$ python3 -q
>>> import numpy as np
>>> from numpy import linalg as LA
>>> np.set_printoptions(precision=2, suppress=True, linewidth=120, sign=" ")
>>> F = np.load("case8.npy")
>>> print(F)
[[ -0.33   6.9    3.47   7.11   1.03  18.34]
 [ -0.34  -1.94   7.18   5.64   2.5    7.13]
 [  4.41  -1.24   6.39   3.62 -11.56   4.39]
 [  2.67   0.39   5.48   4.28  -2.47   7.54]
 [ 11.17   1.7   -0.78   6.73 -12.39  12.59]
 [  6.11   4.45  -0.6   14.81 -21.08  25.88]
 [  9.15   2.54  -0.48   7.41  -8.7   14.52]
 [  5.55   1.67   5.36  -0.06  -5.81   2.69]
 [ 14.98  15.74  -2.58 -11.76   3.55   2.23]
 [ 10.38   8.73  -0.49  -2.45   0.55   7.61]
 [  5.68   2.71   3.25   1.83  -0.14   6.93]
 [ 15.31   6.05  -0.93   1.94 -28.6    9.45]
 [  9.99   8.39   2.73  -6.51  -6.54   0.82]
 [  3.77   0.02   3.97   4.02   4.55   7.43]
 [  1.48  11.26   6.43  -8.62   9.7    1.1 ]
 [  5.2   -1.05   4.29   4.31  -3.23   6.3 ]
 [ 18.44  16.15  -5.02  -5.45 -18.1   10.47]
 [  6.18   4.4    3.06   8.38 -26.91  16.15]
 [  8.53   2.15   1.65   3.01  -5.52   7.94]
 [  3.64   4.99   4.21   1.24  -0.71   8.2 ]
 [  6.26   9.17   1.14  -1.53   5.87   9.35]
 [ -7.5   -7.65  12.38   6.33  14.64   2.33]
 [  5.34   2.68   3.71   3.34  -6.5    8.56]
 [  2.67   0.72   8.32  -5.43   7.51  -5.32]
 [ 21.73  15.01  -6.67  -1.52 -32.79  14.17]
 [  3.56   0.85   0.79  16.49 -13.92  24.82]
 [  9.21   5.27   0.95  -1.57   2.46   5.29]
 [ 17.37  26.79  -3.81 -23.79   9.76  -2.83]
 [ 10.64  -1.05   1.29   3.45  -6.78   5.38]
 [  8.37  10.12  -0.7    3.5  -10.49  16.57]
 [  9.6   10.39   0.07  -1.24  -7.72  10.37]
 [  0.95  -3.59   7.49   3.91   3.52   3.14]
 [ 16.24  15.77  -3.62 -11.15   2.53   3.2 ]
 [ -2.89 -10.08   9.99  10.78   0.29   5.59]
 [ -3.14  -4.69   9.69   6.35   3.72   5.07]
 [  5.68   3.12   5.04  -0.02  -8.11   4.1 ]
 [ 11.89   9.94  -1.02  -0.12 -14.08  11.27]
 [ -2.94 -12.71   9.73  15.58  -6.16   9.28]
 [  6.96   1.31   4.52   2.36 -13.84   5.33]
 [  8.08  11.68  -0.41   0.12  -4.26  13.77]
 [  4.49  -4.93   5.37   6.45  -3.97   5.21]
 [  3.85   5.28   3.15   2.35   1.58  10.28]
 [  4.5   16.45   1.89  -6.2    5.43   9.98]
 [  9.73  20.13  -1.22 -11.23   7.4    7.29]
 [ 12.83   7.28   0.23  -3.74  -9.15   3.77]
 [  6.64   1.06   5.93  -4.47   0.33  -3.71]
 [  0.16 -12.63   8.7   10.93   0.09   3.47]]
>>> C = F[[46, 29]].astype(float)
>>> for _ in range(7):
...     z = LA.norm(F[:, None] - C, axis=-1).argmin(axis=1)
...     C = np.array([F[z == j].mean(axis=0) for j in range(2)])
... 
>>> print(z)
[ 1  0  0  0  1  1  1  1  1  1  1  1  1  0  1  0  1  1  1  1  1  0  1  0  1  1  1  1  1  1  1  0  1  0  0  1  1  0  1
  1  0  1  1  1  1  0  0]
>>> print(np.abs(C[1] - C[0]).argmax())
1
>>> K = np.load("test6.npy")
>>> print(K)
[[ 0.3  0.  -3.  -1.  -2.   2.  -2.   1.  -2.   1.  -3.   2. ]
 [-1.  -0.7  1.   3.  -1.   0.  -1.   0.   2.   0.   2.   3. ]
 [ 0.  -2.  -0.7  3.  -1.   2.  -2.   0.   0.   2.  -1.   3. ]
 [ 2.  -1.  -2.  -1.7 -2.  -1.  -3.  -2.   3.   1.   1.   2. ]
 [-2.  -1.  -3.  -2.   3.3  2.  -1.  -2.   3.  -3.  -1.   2. ]
 [ 1.   3.   3.   1.   0.   1.3 -3.   1.  -2.  -3.  -2.   1. ]
 [ 2.   2.  -2.   0.  -3.  -3.  -1.7  2.   3.   0.   3.   3. ]
 [ 3.  -2.  -1.   0.  -1.   0.   1.  -1.7 -3.   0.   1.  -3. ]
 [-1.  -1.  -2.  -2.   3.   0.   3.   2.  -1.7  1.   2.  -1. ]
 [ 3.   2.   2.   0.  -2.  -3.   2.   0.   3.   3.3 -2.   0. ]
 [ 0.   0.   2.  -3.   2.   1.   1.   1.   1.   3.   1.3 -1. ]
 [ 0.   0.  -3.  -1.  -2.   2.  -2.   1.  -2.   1.  -3.   2.3]]
>>> u = np.array([2, 2, 0, 1, 3, 3, 0, 3, 0, 2, 0, 0])
>>> B = K + np.outer(u, np.eye(12)[4])
>>> print(LA.matrix_rank(B - K))
1
>>> print(B)
[[ 0.3  0.  -3.  -1.   0.   2.  -2.   1.  -2.   1.  -3.   2. ]
 [-1.  -0.7  1.   3.   1.   0.  -1.   0.   2.   0.   2.   3. ]
 [ 0.  -2.  -0.7  3.  -1.   2.  -2.   0.   0.   2.  -1.   3. ]
 [ 2.  -1.  -2.  -1.7 -1.  -1.  -3.  -2.   3.   1.   1.   2. ]
 [-2.  -1.  -3.  -2.   6.3  2.  -1.  -2.   3.  -3.  -1.   2. ]
 [ 1.   3.   3.   1.   3.   1.3 -3.   1.  -2.  -3.  -2.   1. ]
 [ 2.   2.  -2.   0.  -3.  -3.  -1.7  2.   3.   0.   3.   3. ]
 [ 3.  -2.  -1.   0.   2.   0.   1.  -1.7 -3.   0.   1.  -3. ]
 [-1.  -1.  -2.  -2.   3.   0.   3.   2.  -1.7  1.   2.  -1. ]
 [ 3.   2.   2.   0.   0.  -3.   2.   0.   3.   3.3 -2.   0. ]
 [ 0.   0.   2.  -3.   2.   1.   1.   1.   1.   3.   1.3 -1. ]
 [ 0.   0.  -3.  -1.  -2.   2.  -2.   1.  -2.   1.  -3.   2.3]]
>>> u = np.array([2, 0])
>>> print(np.cross(B[10, :3], B[9, :3]))
[-4.  6.  0.]
>>> print(np.array([np.convolve(row, u, "same") for row in B]))
[[ 0.6  0.  -6.  -2.   0.   4.  -4.   2.  -4.   2.  -6.   4. ]
 [-2.  -1.4  2.   6.   2.   0.  -2.   0.   4.   0.   4.   6. ]
 [ 0.  -4.  -1.4  6.  -2.   4.  -4.   0.   0.   4.  -2.   6. ]
 [ 4.  -2.  -4.  -3.4 -2.  -2.  -6.  -4.   6.   2.   2.   4. ]
 [-4.  -2.  -6.  -4.  12.6  4.  -2.  -4.   6.  -6.  -2.   4. ]
 [ 2.   6.   6.   2.   6.   2.6 -6.   2.  -4.  -6.  -4.   2. ]
 [ 4.   4.  -4.   0.  -6.  -6.  -3.4  4.   6.   0.   6.   6. ]
 [ 6.  -4.  -2.   0.   4.   0.   2.  -3.4 -6.   0.   2.  -6. ]
 [-2.  -2.  -4.  -4.   6.   0.   6.   4.  -3.4  2.   4.  -2. ]
 [ 6.   4.   4.   0.   0.  -6.   4.   0.   6.   6.6 -4.   0. ]
 [ 0.   0.   4.  -6.   4.   2.   2.   2.   2.   6.   2.6 -2. ]
 [ 0.   0.  -6.  -2.  -4.   4.  -4.   2.  -4.   2.  -6.   4.6]]
>>> print(np.correlate(B[10], B[9], "full"))
[ 0.    0.    0.   -4.   12.6  -7.9  -4.4  11.3  -7.7  17.3  -3.7  13.3  12.29  3.6  -3.    3.6   1.1  10.   11.
 11.6   9.6   1.9  -3.  ]
>>> U, sv, Vh = LA.svd(K)
>>> print(np.argmax(sv[:-1] / (sv[1:] + 1e-6)) + 1)
11
>>> B = U[:, :11] @ np.diag(sv[:11]) @ Vh[:11]
>>> print(np.round(np.abs(K - B).max(), 2))
0.01
>>> print(B.round(2) + 0)
[[ 0.3   0.01 -3.   -1.   -2.    2.   -2.    0.99 -2.    1.01 -3.    2.  ]
 [-1.   -0.7   1.    3.   -1.    0.   -1.    0.    2.    0.    2.    3.  ]
 [ 0.   -2.   -0.7   3.   -1.    2.   -2.    0.    0.    2.   -1.    3.  ]
 [ 2.   -1.   -2.   -1.7  -2.   -1.   -3.   -2.    3.    1.    1.    2.  ]
 [-2.   -1.   -3.   -2.    3.3   2.   -1.   -2.    3.   -3.   -1.    2.  ]
 [ 1.    3.    3.    1.    0.    1.3  -3.    1.   -2.   -3.   -2.    1.  ]
 [ 2.    2.   -2.    0.   -3.   -3.   -1.7   2.    3.    0.    3.    3.  ]
 [ 3.   -2.   -1.    0.   -1.    0.    1.   -1.7  -3.    0.    1.   -3.  ]
 [-1.   -1.   -2.   -2.    3.    0.    3.    2.   -1.7   1.    2.   -1.  ]
 [ 3.    2.    2.    0.   -2.   -3.    2.    0.    3.    3.3  -2.    0.  ]
 [ 0.    0.    2.   -3.    2.    1.    1.    1.    1.    3.    1.3  -1.  ]
 [ 0.   -0.01 -3.   -1.   -2.    2.   -2.    1.01 -2.    0.99 -3.    2.3 ]]
>>> print(round(float(LA.norm(K - B) / LA.norm(K)), 2))
0.0
>>> print(round(float(LA.norm(K - B, 2)), 2), round(sv[11], 2))
0.03 0.03
>>> E = np.load("run9.npy")
>>> print(E)
[[-0.24  0.35 -0.27 -0.17 -0.02  0.02  0.23  0.06 -0.02 -0.42  0.15]
 [ 1.   -0.94  0.99  0.98 -0.06 -0.63 -0.72  0.92  0.91  0.93 -0.64]
 [ 0.96 -1.    0.99  0.86  0.29  0.06 -0.99 -0.91 -0.4   1.   -0.94]
 [-0.97  0.92 -0.95 -0.89 -0.02  0.36  0.74 -0.52 -0.63 -0.95  0.6 ]
 [-1.    0.97 -1.   -1.    0.24  0.92  0.73 -1.   -1.   -0.91  0.74]
 [-0.9  -0.77 -0.45 -0.79  0.22  0.55 -0.69 -0.97 -0.9   0.95 -0.37]
 [-0.99  0.84 -0.97 -0.96  0.08  0.59  0.54 -0.92 -0.89 -0.78  0.49]
 [ 0.46  0.64  0.02  0.36 -0.12 -0.27  0.52  0.79  0.59 -0.83  0.29]
 [-0.89 -0.46 -0.57 -0.77  0.16  0.48 -0.45 -0.93 -0.83  0.78 -0.18]
 [ 0.34 -0.98  0.78  0.19  0.22  0.25 -0.92 -0.91 -0.63  1.   -0.73]
 [-0.1  -0.78  0.31 -0.1   0.12  0.2  -0.63 -0.73 -0.48  0.91 -0.4 ]
 [-0.46  0.9  -0.68 -0.31 -0.12 -0.08  0.75  0.61  0.27 -0.96  0.54]
 [-1.    0.97 -1.   -0.99  0.08  0.73  0.79 -0.96 -0.96 -0.96  0.72]
 [ 0.91 -0.93  0.91  0.79  0.06 -0.22 -0.77  0.1   0.36  0.96 -0.6 ]
 [-0.24  0.35 -0.27 -0.17 -0.02  0.02  0.23  0.06 -0.02 -0.42  0.15]
 [ 0.96  0.29  0.78  0.89 -0.18 -0.58  0.37  0.96  0.91 -0.72  0.09]
 [ 0.6  -0.92  0.76  0.43  0.12  0.04 -0.79 -0.56 -0.2   0.97 -0.58]
 [-1.   -0.55 -0.98 -1.    0.38  0.9  -0.69 -1.   -1.    0.96 -0.18]
 [-1.    0.49 -0.97 -0.98  0.18  0.72  0.09 -0.98 -0.96  0.    0.26]
 [ 0.38  0.43  0.07  0.29 -0.08 -0.2   0.35  0.62  0.45 -0.64  0.18]
 [-0.6  -0.97  0.34 -0.51  0.27  0.51 -0.91 -0.98 -0.89  1.   -0.69]
 [-0.46  0.9  -0.68 -0.31 -0.12 -0.08  0.75  0.61  0.27 -0.96  0.54]
 [-0.98 -0.24 -0.86 -0.93  0.2   0.64 -0.36 -0.98 -0.94  0.72 -0.06]
 [-0.93 -0.14 -0.73 -0.83  0.14  0.49 -0.24 -0.92 -0.84  0.54 -0.03]
 [ 1.    0.63  0.96  0.99 -0.35 -0.86  0.7   1.    0.99 -0.96  0.24]
 [ 0.94 -0.78  0.89  0.84 -0.02 -0.36 -0.52  0.64  0.65  0.78 -0.42]
 [ 0.97 -0.92  0.95  0.89  0.02 -0.36 -0.74  0.52  0.63  0.95 -0.6 ]
 [-0.83  0.69 -0.77 -0.69  0.    0.24  0.45 -0.4  -0.45 -0.72  0.35]
 [ 0.99 -0.95  0.98  0.95  0.   -0.48 -0.78  0.72  0.78  0.96 -0.65]
 [ 0.15  0.68 -0.21  0.13 -0.1  -0.18  0.53  0.66  0.43 -0.83  0.32]
 [ 0.95 -0.48  0.85  0.86 -0.08 -0.45 -0.2   0.84  0.78  0.29 -0.24]
 [ 0.98 -0.2   0.91  0.94 -0.16 -0.62  0.08  0.97  0.92 -0.29 -0.12]
 [-0.87  0.91 -0.87 -0.73 -0.06  0.18  0.73 -0.03 -0.29 -0.95  0.56]]
>>> z = E[:, 6] > np.median(E[:, 6])
>>> u = E[z].mean(axis=0) - E[~z].mean(axis=0)
>>> print(z.astype(int))
[ 1  0  0  1  1  0  1  1  0  0  0  1  1  0  1  1  0  0  1  1  0  1  0  0  1  0  0  1  0  1  0  0  1]
>>> A = np.load("w.npy")
>>> print(A)
[[ 2 -1  0  0]
 [-2 -2  0  0]
 [ 0  0  2 -1]
 [ 0  0 -2 -2]]
>>> print(np.flatnonzero(LA.matrix_power((A != 0) + (A.T != 0) + np.eye(4), 4)[0]))
[ 0  1]
>>> print((A != 0).astype(int))
[[ 1  1  0  0]
 [ 1  1  0  0]
 [ 0  0  1  1]
 [ 0  0  1  1]]
>>> print(round(float(LA.det(A)), 2))
36.0
>>> print((LA.matrix_power((A != 0) + (A.T != 0) + np.eye(4), 4) > 0).astype(int))
[[ 1  1  0  0]
 [ 1  1  0  0]
 [ 0  0  1  1]
 [ 0  0  1  1]]
>>> print(A @ A)
[[ 6  0  0  0]
 [ 0  6  0  0]
 [ 0  0  6  0]
 [ 0  0  0  6]]
